% python3 -q
>>> import numpy as np
>>> np.set_printoptions(precision=3, suppress=True, linewidth=100, legacy="1.25")
>>> mat = np.load("case0.npy")
>>> mat
array([[-6,  0,  0,  0,  0,  0],
       [ 0,  0,  0,  0,  4,  0],
       [ 0,  0,  0,  0,  0, -5],
       [ 0,  0,  0, -9,  0,  0],
       [ 0, -4,  0,  0,  0,  0],
       [ 0,  0,  0,  0,  0,  0]])
>>> # rank 5
>>> np.unique(mat.round(6), axis=0).shape
(6, 6)
>>> np.allclose(mat[:-1].T @ np.linalg.lstsq(mat[:-1].T, mat[-1])[0], mat[-1])
True
>>> round(np.trace(np.linalg.pinv(mat) @ mat), 3)
5.0
>>> np.linalg.lstsq(mat[:-1].T, mat[-1])[2]
5
>>> np.abs(np.diag(np.linalg.qr(mat)[1])) > 1e-9
array([ True,  True, False,  True,  True, False])
>>> np.linalg.matrix_power(mat, 2)
array([[ 36,   0,   0,   0,   0,   0],
       [  0, -16,   0,   0,   0,   0],
       [  0,   0,   0,   0,   0,   0],
       [  0,   0,   0,  81,   0,   0],
       [  0,   0,   0,   0, -16,   0],
       [  0,   0,   0,   0,   0,   0]])
>>> np.allclose(mat @ mat.T, mat.T @ mat)
False
>>> round(float(np.abs(np.linalg.eigvals(mat)).max()), 3)
9.0
>>> np.trace(mat)
-15
>>> (mat - mat.T) / 2
array([[ 0. ,  0. ,  0. ,  0. ,  0. ,  0. ],
       [ 0. ,  0. ,  0. ,  0. ,  4. ,  0. ],
       [ 0. ,  0. ,  0. ,  0. ,  0. , -2.5],
       [ 0. ,  0. ,  0. ,  0. ,  0. ,  0. ],
       [ 0. , -4. ,  0. ,  0. ,  0. ,  0. ],
       [ 0. ,  0. ,  2.5,  0. ,  0. ,  0. ]])
>>> mat.T @ mat
array([[36,  0,  0,  0,  0,  0],
       [ 0, 16,  0,  0,  0,  0],
       [ 0,  0,  0,  0,  0,  0],
       [ 0,  0,  0, 81,  0,  0],
       [ 0,  0,  0,  0, 16,  0],
       [ 0,  0,  0,  0,  0, 25]])
>>> np.linalg.norm(mat, axis=0)
array([6., 4., 0., 9., 4., 5.])
>>> mat[:, 3] @ mat[:, 0]
0
>>> np.linalg.svd(mat, compute_uv=False)
array([9., 6., 5., 4., 4., 0.])
>>> feats = np.load("sample6.npy")
>>> feats
array([[-1, -4, -1,  1, -4],
       [-2, -1, -1,  1, -2],
       [ 0,  1, -3,  2,  0],
       [ 1,  0, -1,  1, -2],
       [ 0,  0,  0,  0,  0],
       [-2, -2,  2, -1, -2],
       [ 1,  2,  1,  0, -2],
       [ 4,  3,  1,  0, -2],
       [ 0, -2, -2,  1,  0],
       [ 2, -1,  1,  0, -4],
       [ 3,  3,  2, -1,  0],
       [-2, -2,  2, -1, -2],
       [ 0, -2, -2,  1,  0],
       [ 0,  1, -3,  2,  0],
       [ 3,  3,  2, -1,  0],
       [ 4,  2, -4,  3, -2],
       [ 1, -2, -3,  2, -2],
       [ 1,  1, -4,  3, -2],
       [ 1, -2, -3,  2, -2]])
>>> x0 = np.array([-3, 3, -2, -1, -2])
>>> (feats @ x0).argmax()
17
>>> print(feats @ np.eye(5)[0])
[-1. -2.  0.  1.  0. -2.  1.  4.  0.  2.  3. -2.  0.  0.  3.  4.  1.  1.  1.]
>>> (feats * x0).sum(axis=1)
array([ 0,  8,  7,  2,  0,  1,  5, -1, -3, -3, -3,  1, -3,  7, -3,  3, -1,  9, -1])
